>>> import numpy as np
>>> np.set_printoptions(precision=2, suppress=True, linewidth=160, sign=" ")
>>> rd = lambda a: np.round(a, 2) + 0
>>> r0 = np.array([1, 1, 1, 2, 1, 2, 1]) + 0.5
>>> data = np.eye(7) - 2 * np.outer(r0, r0) / (r0 @ r0)
>>> rd(data)
array([[ 0.81, -0.19, -0.19, -0.32, -0.19, -0.32, -0.19],
       [-0.19,  0.81, -0.19, -0.32, -0.19, -0.32, -0.19],
       [-0.19, -0.19,  0.81, -0.32, -0.19, -0.32, -0.19],
       [-0.32, -0.32, -0.32,  0.47, -0.32, -0.53, -0.32],
       [-0.19, -0.19, -0.19, -0.32,  0.81, -0.32, -0.19],
       [-0.32, -0.32, -0.32, -0.53, -0.32,  0.47, -0.32],
       [-0.19, -0.19, -0.19, -0.32, -0.19, -0.32,  0.81]])
>>> rng = np.random.default_rng(10332)
>>> labels = rng.permutation(7)
>>> labels
array([ 1,  6,  0,  5,  2,  3,  4])
>>> M2 = data[labels][:, labels]
>>> rd(np.diag(M2))
array([ 0.81,  0.81,  0.81,  0.47,  0.81,  0.47,  0.81])
>>> np.allclose(M2, data)
True
>>> rd(np.linalg.det(M2)), rd(np.linalg.det(data[labels]))
(np.float64(-1.0), np.float64(1.0))
>>> np.trace(M2)
np.float64(5.0)
>>> rd(np.sort(np.abs(np.linalg.eigvals(M2))))
array([ 1.,  1.,  1.,  1.,  1.,  1.,  1.])
>>> ev, V = np.linalg.eigh(data)
>>> np.unique(ev.round(6) + 0, return_counts=True)[1]
array([ 1,  6])
>>> rd(V @ np.diag(ev) @ V.T)
array([[ 0.81, -0.19, -0.19, -0.32, -0.19, -0.32, -0.19],
       [-0.19,  0.81, -0.19, -0.32, -0.19, -0.32, -0.19],
       [-0.19, -0.19,  0.81, -0.32, -0.19, -0.32, -0.19],
       [-0.32, -0.32, -0.32,  0.47, -0.32, -0.53, -0.32],
       [-0.19, -0.19, -0.19, -0.32,  0.81, -0.32, -0.19],
       [-0.32, -0.32, -0.32, -0.53, -0.32,  0.47, -0.32],
       [-0.19, -0.19, -0.19, -0.32, -0.19, -0.32,  0.81]])
>>> rd(np.linalg.eigvalsh(data + 2 * np.eye(7)))
array([ 1.,  3.,  3.,  3.,  3.,  3.,  3.])
>>> rd(np.linalg.eigvalsh(data @ data))
array([ 1.,  1.,  1.,  1.,  1.,  1.,  1.])
>>> rd(ev)
array([-1.,  1.,  1.,  1.,  1.,  1.,  1.])
>>> (ev > 1e-8).sum(), (ev < -1e-8).sum()
(np.int64(6), np.int64(1))
>>> rd(np.linalg.norm(data, axis=0))
array([ 1.,  1.,  1.,  1.,  1.,  1.,  1.])
>>> rd(np.linalg.svd(data, compute_uv=False))
array([ 1.,  1.,  1.,  1.,  1.,  1.,  1.])
>>> rd(data.T @ data)
array([[ 1.,  0.,  0.,  0.,  0.,  0.,  0.],
       [ 0.,  1.,  0.,  0.,  0.,  0.,  0.],
       [ 0.,  0.,  1.,  0.,  0.,  0.,  0.],
       [ 0.,  0.,  0.,  1.,  0.,  0.,  0.],
       [ 0.,  0.,  0.,  0.,  1.,  0.,  0.],
       [ 0.,  0.,  0.,  0.,  0.,  1.,  0.],
       [ 0.,  0.,  0.,  0.,  0.,  0.,  1.]])
>>> rd(data @ data.T)
array([[ 1.,  0.,  0.,  0.,  0.,  0.,  0.],
       [ 0.,  1.,  0.,  0.,  0.,  0.,  0.],
       [ 0.,  0.,  1.,  0.,  0.,  0.,  0.],
       [ 0.,  0.,  0.,  1.,  0.,  0.,  0.],
       [ 0.,  0.,  0.,  0.,  1.,  0.,  0.],
       [ 0.,  0.,  0.,  0.,  0.,  1.,  0.],
       [ 0.,  0.,  0.,  0.,  0.,  0.,  1.]])
>>> W1 = np.array([[0, 1, 0, -3],
...     [0, 3, 1, 2],
...     [-2, -3, -2, 2],
...     [1, 0, 3, 2],
...     [1, 1, -3, -1],
...     [3, 2, 3, -3],
...     [-1, 1, 0, 2]])
>>> c = np.array([-2, -1, 0, 0])
>>> act = np.maximum(data @ W1 + c, 0)
>>> (act > 0).astype(int)
array([[ 0,  0,  0,  0],
       [ 0,  1,  0,  1],
       [ 0,  0,  0,  1],
       [ 0,  0,  1,  1],
       [ 0,  0,  0,  0],
       [ 0,  0,  1,  0],
       [ 0,  0,  0,  1]])
>>> rd(act)
array([[ 0.  ,  0.  ,  0.  ,  0.  ],
       [ 0.  ,  0.8 ,  0.  ,  1.94],
       [ 0.  ,  0.  ,  0.  ,  1.94],
       [ 0.  ,  0.  ,  1.11,  1.89],
       [ 0.  ,  0.  ,  0.  ,  0.  ],
       [ 0.  ,  0.  ,  1.11,  0.  ],
       [ 0.  ,  0.  ,  0.  ,  1.94]])
>>> np.linalg.matrix_rank(act)
np.int64(3)
>>> rd((act > 0).mean(axis=0))
array([ 0.  ,  0.14,  0.29,  0.57])
>>> basis = np.array([[0, 1, 1], [1, 0, 2], [2, 0, 2], [2, 1, 0]])
>>> rd(act @ basis)
array([[ 0.  ,  0.  ,  0.  ],
       [ 4.67,  1.94,  1.6 ],
       [ 3.87,  1.94,  0.  ],
       [ 6.  ,  1.89,  2.21],
       [ 0.  ,  0.  ,  0.  ],
       [ 2.21,  0.  ,  2.21],
       [ 3.87,  1.94,  0.  ]])
>>> (act @ basis).round(6).argmax(axis=1)
array([ 0,  0,  0,  0,  0,  0,  0])
>>> def softmax(z):
...     e = np.exp(z - z.max(axis=-1, keepdims=True))
...     return e / e.sum(axis=-1, keepdims=True)
... 
>>> rd(softmax(data).sum(axis=1))
array([ 1.,  1.,  1.,  1.,  1.,  1.,  1.])
>>> rd(softmax(data[0]))
array([ 0.32,  0.12,  0.12,  0.1 ,  0.12,  0.1 ,  0.12])
>>> scores = data @ data.T / np.sqrt(7)
>>> rd(softmax(scores + np.triu(np.full(scores.shape, -np.inf), 1)))
array([[ 1.  ,  0.  ,  0.  ,  0.  ,  0.  ,  0.  ,  0.  ],
       [ 0.41,  0.59,  0.  ,  0.  ,  0.  ,  0.  ,  0.  ],
       [ 0.29,  0.29,  0.42,  0.  ,  0.  ,  0.  ,  0.  ],
       [ 0.22,  0.22,  0.22,  0.33,  0.  ,  0.  ,  0.  ],
       [ 0.18,  0.18,  0.18,  0.18,  0.27,  0.  ,  0.  ],
       [ 0.15,  0.15,  0.15,  0.15,  0.15,  0.23,  0.  ],
       [ 0.13,  0.13,  0.13,  0.13,  0.13,  0.13,  0.2 ]])
>>> rd(softmax(scores)[0] @ data)
array([-0.03, -0.09, -0.09, -0.24, -0.09, -0.24, -0.09])
>>> rd(softmax(scores))
array([[ 0.2 ,  0.13,  0.13,  0.13,  0.13,  0.13,  0.13],
       [ 0.13,  0.2 ,  0.13,  0.13,  0.13,  0.13,  0.13],
       [ 0.13,  0.13,  0.2 ,  0.13,  0.13,  0.13,  0.13],
       [ 0.13,  0.13,  0.13,  0.2 ,  0.13,  0.13,  0.13],
       [ 0.13,  0.13,  0.13,  0.13,  0.2 ,  0.13,  0.13],
       [ 0.13,  0.13,  0.13,  0.13,  0.13,  0.2 ,  0.13],
       [ 0.13,  0.13,  0.13,  0.13,  0.13,  0.13,  0.2 ]])
